% python3 -q
>>> import numpy as np
>>> np.set_printoptions(precision=1, suppress=True, linewidth=100, floatmode="fixed")
>>> def rnd(a):
...     return np.round(a, 1) + 0
... 
>>> data = np.array([[-1.5, 0.7, 0.9, 1.2],
...     [0.9, -0.1, -2.1, -0.6],
...     [0.5, 0.7, -1.2, 2.0],
...     [-0.4, -0.8, -1.4, -0.2],
...     [-1.1, 0.3, 0.2, -0.1],
...     [-0.7, 0.9, 0.0, -2.2],
...     [0.3, -0.2, -0.2, 1.8],
...     [-1.1, 1.9, -0.8, -2.2],
...     [-2.6, 0.4, -0.8, -1.6],
...     [-2.8, 1.5, -1.5, 1.3],
...     [-0.6, -0.1, -0.2, 2.4],
...     [-0.3, -1.4, 0.5, -0.8],
...     [-0.8, 1.0, 1.2, -0.6],
...     [1.4, 0.1, -0.3, -0.3],
...     [-1.1, -1.0, -0.4, -2.4],
...     [1.0, -0.4, 0.0, 0.9],
...     [0.0, -0.6, 0.5, -1.7],
...     [1.2, 0.7, 2.1, -1.7],
...     [-1.3, 0.6, 1.4, 0.1],
...     [0.9, 1.2, -1.7, 0.2],
...     [-0.8, 0.5, 0.1, 0.2],
...     [-1.1, 0.7, -0.2, 0.0],
...     [1.3, 1.1, -0.1, 0.2]])
>>> data[0] *= 20
>>> data
array([[-30.0,  14.0,  18.0,  24.0],
       [  0.9,  -0.1,  -2.1,  -0.6],
       [  0.5,   0.7,  -1.2,   2.0],
       [ -0.4,  -0.8,  -1.4,  -0.2],
       [ -1.1,   0.3,   0.2,  -0.1],
       [ -0.7,   0.9,   0.0,  -2.2],
       [  0.3,  -0.2,  -0.2,   1.8],
       [ -1.1,   1.9,  -0.8,  -2.2],
       [ -2.6,   0.4,  -0.8,  -1.6],
       [ -2.8,   1.5,  -1.5,   1.3],
       [ -0.6,  -0.1,  -0.2,   2.4],
       [ -0.3,  -1.4,   0.5,  -0.8],
       [ -0.8,   1.0,   1.2,  -0.6],
       [  1.4,   0.1,  -0.3,  -0.3],
       [ -1.1,  -1.0,  -0.4,  -2.4],
       [  1.0,  -0.4,   0.0,   0.9],
       [  0.0,  -0.6,   0.5,  -1.7],
       [  1.2,   0.7,   2.1,  -1.7],
       [ -1.3,   0.6,   1.4,   0.1],
       [  0.9,   1.2,  -1.7,   0.2],
       [ -0.8,   0.5,   0.1,   0.2],
       [ -1.1,   0.7,  -0.2,   0.0],
       [  1.3,   1.1,  -0.1,   0.2]])
>>> Xs = data - data.mean(axis=0)
>>> evecs = np.linalg.svd(Xs)[2][:1]
>>> Y = Xs - Xs @ evecs.T @ evecs
>>> rnd(np.linalg.norm(Y) / np.linalg.norm(Xs))
np.float64(0.2)
>>> rnd(Y.std(axis=0))
array([0.9, 0.7, 1.0, 1.1])
>>> np.linalg.norm(Y, axis=1).round(6).argmax()
np.int64(17)
>>> G = np.cov(data, rowvar=False)
>>> rnd(np.corrcoef(data.T))
array([[ 1.0, -1.0, -0.9, -0.9],
       [-1.0,  1.0,  0.9,  0.9],
       [-0.9,  0.9,  1.0,  0.9],
       [-0.9,  0.9,  0.9,  1.0]])
>>> print(rnd(np.polyfit(data[:, 3], data[:, 0], 1)))
[-1.1 -0.7]
>>> rnd(G)
array([[ 39.6, -17.8, -23.4, -31.1],
       [-17.8,   8.8,  10.8,  14.5],
       [-23.4,  10.8,  15.4,  18.9],
       [-31.1,  14.5,  18.9,  27.4]])
>>> Y = data / np.linalg.norm(data, axis=1, keepdims=True)
>>> G = Y @ Y.T
>>> (G - 2 * np.eye(23)).round(6).argmax(axis=1)
array([20, 19,  6,  1, 20,  7, 10,  5,  4, 21,  6, 16, 18, 22, 16,  6, 14, 16, 12,  1, 21, 20, 13])
>>> rnd(np.linalg.norm(Y, axis=1))
array([1.0, 1.0, 1.0, 1.0, 1.0, 1.0, 1.0, 1.0, 1.0, 1.0, 1.0, 1.0, 1.0, 1.0, 1.0, 1.0, 1.0, 1.0,
       1.0, 1.0, 1.0, 1.0, 1.0])
>>> np.argwhere(np.triu(np.abs(G) > 0.95, 1))
array([[ 2, 16],
       [ 5,  6]])
>>> rnd(G[1])
array([-0.8,  1.0,  0.3,  0.7, -0.5,  0.1, -0.1,  0.2,  0.0,  0.0, -0.3, -0.2, -0.7,  0.6,  0.2,
        0.1,  0.0, -0.3, -0.9,  0.8, -0.5, -0.2,  0.3])
>>> W0 = np.load("block10.npy")
>>> W0
array([[-1.7,  0.3,  0.2,  1.1, -0.1,  4.4],
       [-0.8,  0.3,  0.1, -0.6,  0.1, -2.4],
       [-0.1, -1.0,  0.2, -0.3,  0.6, -1.3],
       [-0.4,  0.2,  0.2, -1.3,  0.5, -5.1],
       [-1.0, -0.1,  0.3,  0.9,  0.9,  3.6],
       [ 0.6, -0.2,  0.4, -0.2,  0.2, -0.7],
       [ 0.3, -1.0, -1.4,  0.2, -1.2,  0.8],
       [-1.2,  1.1, -0.2, -0.6, -0.1, -2.4],
       [-0.6, -0.8, -0.1, -0.8, -1.4, -3.3],
       [-0.5,  0.8, -1.4, -0.9, -1.0, -3.6],
       [ 0.1,  0.9, -0.5,  0.0,  1.2,  0.0],
       [-2.1, -0.2,  2.4,  0.3,  1.4,  1.3],
       [ 0.9,  1.5,  0.4, -0.6,  0.9, -2.4],
       [-0.1, -0.7, -0.7, -0.6,  0.8, -2.3],
       [ 0.6,  0.6,  0.8, -0.1, -0.9, -0.4],
       [-0.1,  2.4,  0.4, -1.1, -1.3, -4.3],
       [-0.6, -0.5, -0.7, -0.5,  0.7, -1.9],
       [-0.4, -0.3,  0.1, -0.5, -0.6, -2.0],
       [-1.5,  0.5, -0.7, -1.1,  0.1, -4.5],
       [-1.0,  1.3,  2.0,  0.3,  1.8,  1.0],
       [ 1.3,  0.5,  1.9,  1.1,  1.0,  4.5],
       [-0.7,  1.3, -0.2, -1.1,  0.4, -4.3],
       [-0.1,  1.2, -0.7,  0.7,  1.8,  2.8],
       [ 0.2, -1.0, -0.8,  1.6,  0.5,  6.4],
       [-2.5,  1.2,  1.7, -2.5,  1.5, -9.9],
       [-1.1, -0.1, -0.2, -0.7, -0.3, -2.7],
       [ 1.5,  0.3, -0.9,  0.7, -1.2,  2.9],
       [-0.6, -0.6,  0.2,  0.8, -0.4,  3.3],
       [ 0.8, -0.8, -1.7,  1.0, -1.3,  4.1],
       [ 0.4,  0.5,  0.3,  1.1, -0.1,  4.5],
       [-1.0,  0.8,  0.5,  0.5, -0.4,  1.9]])
>>> dist = np.linalg.norm(W0[:, None] - W0[None], axis=-1)
>>> dist.shape
(31, 31)
>>> np.linalg.matrix_rank(dist ** 2)
np.int64(8)
>>> dist.mean(axis=1).argmax()
np.int64(24)
>>> rnd(np.linalg.norm(W0 - W0.mean(axis=0), axis=1))
array([ 5.1,  2.1,  1.7,  4.9,  4.3,  1.2,  2.7,  2.4,  3.5,  3.8,  1.5,  3.6,  2.8,  2.4,  1.6,
        4.8,  2.0,  1.9,  4.5,  3.2,  5.7,  4.2,  3.9,  7.2, 10.3,  2.6,  4.2,  3.9,  5.4,  5.1,
        2.6])
>>> np.flatnonzero(dist[27] < dist.mean() / 2)
array([ 0,  4, 27, 29, 30])
>>> np.unravel_index(dist.round(6).argmax(), dist.shape)
(np.int64(23), np.int64(24))
>>> F = np.load("run12.npy")
>>> F
array([[17, 10,  4, -5],
       [10, 14,  6, -9],
       [ 4,  6,  4, -4],
       [-5, -9, -4,  6]])
>>> vals, evecs = np.linalg.eigh(F)
>>> print(rnd(evecs.T @ evecs))
[[1.0 0.0 0.0 0.0]
 [0.0 1.0 0.0 0.0]
 [0.0 0.0 1.0 0.0]
 [0.0 0.0 0.0 1.0]]
>>> print(rnd(np.linalg.eigvalsh(F + -2 * np.eye(4))))
[-2.0 -0.8  5.8 30.0]
>>> rnd(np.linalg.eigvalsh(F @ F))
array([   0.0,    1.4,   61.2, 1022.4])
>>> np.abs(evecs[:, -1]).round(6).argmax()
np.int64(1)
>>> rnd(vals)
array([ 0.0,  1.2,  7.8, 32.0])
>>> rnd(np.abs(evecs[:, -1]))
array([0.6, 0.6, 0.3, 0.4])
>>> print(rnd(np.linalg.svd(F, compute_uv=False)))
[32.0  7.8  1.2  0.0]
>>> feats = np.loadtxt("w.csv", delimiter=",")
>>> feats
array([[ 0.0,  0.0,  0.0,  0.0,  0.0,  0.0,  0.0,  1.0,  0.0,  0.0,  0.0, -1.0, -2.0],
       [ 0.0,  2.0,  0.0,  0.0, -2.0,  2.0,  0.0,  0.0,  0.0,  3.0,  0.0,  0.0,  0.0],
       [ 0.0,  0.0, -2.0,  1.0,  0.0,  0.0,  1.0,  0.0,  0.0,  0.0,  3.0,  0.0,  0.0],
       [ 0.0,  0.0,  0.0, -2.0,  0.0,  0.0,  2.0,  0.0,  0.0,  0.0, -1.0,  0.0,  0.0],
       [ 0.0,  3.0,  0.0,  0.0, -3.0, -1.0,  0.0,  0.0, -1.0, -2.0,  0.0,  0.0,  0.0],
       [ 0.0,  1.0,  0.0,  0.0,  3.0, -2.0,  0.0,  0.0, -3.0, -1.0,  0.0,  0.0,  0.0],
       [ 0.0,  0.0,  2.0,  2.0,  0.0,  0.0, -3.0,  0.0,  0.0,  0.0,  2.0,  0.0,  0.0],
       [ 1.0,  0.0,  0.0,  0.0,  0.0,  0.0,  0.0,  1.0,  0.0,  0.0,  0.0,  1.0,  0.0],
       [ 0.0,  1.0,  0.0,  0.0,  3.0,  1.0,  0.0,  0.0,  0.0, -2.0,  0.0,  0.0,  0.0],
       [ 0.0, -3.0,  0.0,  0.0,  2.0, -2.0,  0.0,  0.0, -3.0,  2.0,  0.0,  0.0,  0.0],
       [ 0.0,  0.0,  0.0,  2.0,  0.0,  0.0,  1.0,  0.0,  0.0,  0.0, -3.0,  0.0,  0.0],
       [ 1.0,  0.0,  0.0,  0.0,  0.0,  0.0,  0.0,  0.0,  0.0,  0.0,  0.0, -2.0,  2.0],
       [ 3.0,  0.0,  0.0,  0.0,  0.0,  0.0,  0.0,  0.0,  0.0,  0.0,  0.0, -2.0,  2.0]])
>>> print(rnd(np.linalg.norm(feats, 1)), rnd(np.linalg.norm(feats, np.inf)))
13.0 12.0
>>> print(rnd(np.linalg.norm(feats, 2)))
7.3
>>> rnd(np.linalg.norm(feats) ** 2 / np.linalg.norm(feats, 2) ** 2)
np.float64(3.9)
>>> rnd(np.linalg.norm(feats, axis=0))
array([3.3, 4.9, 2.8, 3.6, 5.9, 3.7, 3.9, 1.4, 4.4, 4.7, 4.8, 3.2, 3.5])
>>> rnd(np.linalg.norm(feats, "nuc"))
np.float64(44.7)
>>> np.linalg.norm(feats, axis=1).argmax()
np.int64(9)
>>> np.allclose(feats, feats.T)
False
>>> rnd(np.sort(np.abs(np.linalg.eigvals(feats))))
array([0.6, 1.0, 1.3, 1.5, 2.9, 2.9, 3.5, 3.5, 4.3, 4.3, 4.7, 5.3, 5.3])
>>> print(rnd(np.linalg.det(feats)))
-299744.0
>>> feats.inv()
Traceback (most recent call last):
  File "<python-input-52>", line 1, in <module>
    feats.inv()
    ^^^^^^^^^
AttributeError: 'numpy.ndarray' object has no attribute 'inv'
>>> W = np.array([[-4, -4, 9, -1],
...     [2, -5, -3, -2],
...     [7, -8, 7, 2],
...     [6, -7, 9, -6],
...     [-6, 0, -6, 5],
...     [6, -1, -1, -5],
...     [-5, 6, 7, 0],
...     [8, 5, 4, -6],
...     [-7, -9, 3, -6],
...     [1, -3, -9, 1],
...     [-3, -6, 9, 2],
...     [-6, 0, 1, -9],
...     [7, -2, 9, -1]])
>>> c = np.array([-2, 2, 1, -2])
>>> act = np.maximum(feats @ W + c, 0)
>>> print(rnd((act > 0).mean(axis=0)))
[0.5 0.6 0.5 0.5]
>>> (act > 0).astype(int)
array([[0, 1, 0, 1],
       [1, 0, 0, 0],
       [0, 0, 1, 0],
       [0, 1, 0, 1],
       [1, 1, 1, 0],
       [0, 1, 0, 1],
       [1, 0, 1, 0],
       [0, 1, 1, 0],
       [0, 1, 0, 1],
       [0, 1, 0, 1],
       [1, 1, 0, 0],
       [1, 0, 1, 1],
       [1, 0, 1, 1]])
>>> np.linalg.matrix_rank(act)
np.int64(4)
>>> C = np.array([[2, 1], [2, 4], [5, 1], [0, 2]])
>>> W @ C
array([[ 29, -13],
       [-21, -25],
       [ 33, -14],
       [ 43, -25],
       [-42,  -2],
       [  5,  -9],
       [ 37,  26],
       [ 46,  20],
       [-17, -52],
       [-49, -18],
       [ 27, -14],
       [ -7, -23],
       [ 55,   6]])
>>> (act @ C).round(6).argmax(axis=1)
array([1, 0, 0, 1, 0, 1, 0, 0, 1, 1, 1, 0, 0])
>>> U, sig, vt = np.linalg.svd(feats, full_matrices=False)
>>> print(rnd(sig))
[7.3 5.6 5.5 5.0 4.4 4.3 3.3 3.0 2.4 1.9 0.8 0.7 0.6]
>>> print(rnd(np.abs(vt[0])))
[0.0 0.4 0.0 0.0 0.7 0.4 0.0 0.0 0.4 0.0 0.0 0.0 0.0]
>>> (sig > 1e-8).sum()
np.int64(13)
>>> rnd(np.cumsum(sig ** 2) / np.sum(sig ** 2))
array([0.3, 0.4, 0.6, 0.7, 0.8, 0.9, 0.9, 0.9, 1.0, 1.0, 1.0, 1.0, 1.0])
>>> Xs = W0 - W0.mean(axis=0)
>>> evecs = np.linalg.svd(Xs)[2][:5]
>>> Y = Xs - Xs @ evecs.T @ evecs
>>> rnd(np.cov(Xs @ evecs.T, rowvar=False))
array([[14.6,  0.0,  0.0,  0.0,  0.0],
       [ 0.0,  1.6,  0.0,  0.0,  0.0],
       [ 0.0,  0.0,  0.7,  0.0,  0.0],
       [ 0.0,  0.0,  0.0,  0.5,  0.0],
       [ 0.0,  0.0,  0.0,  0.0,  0.4]])
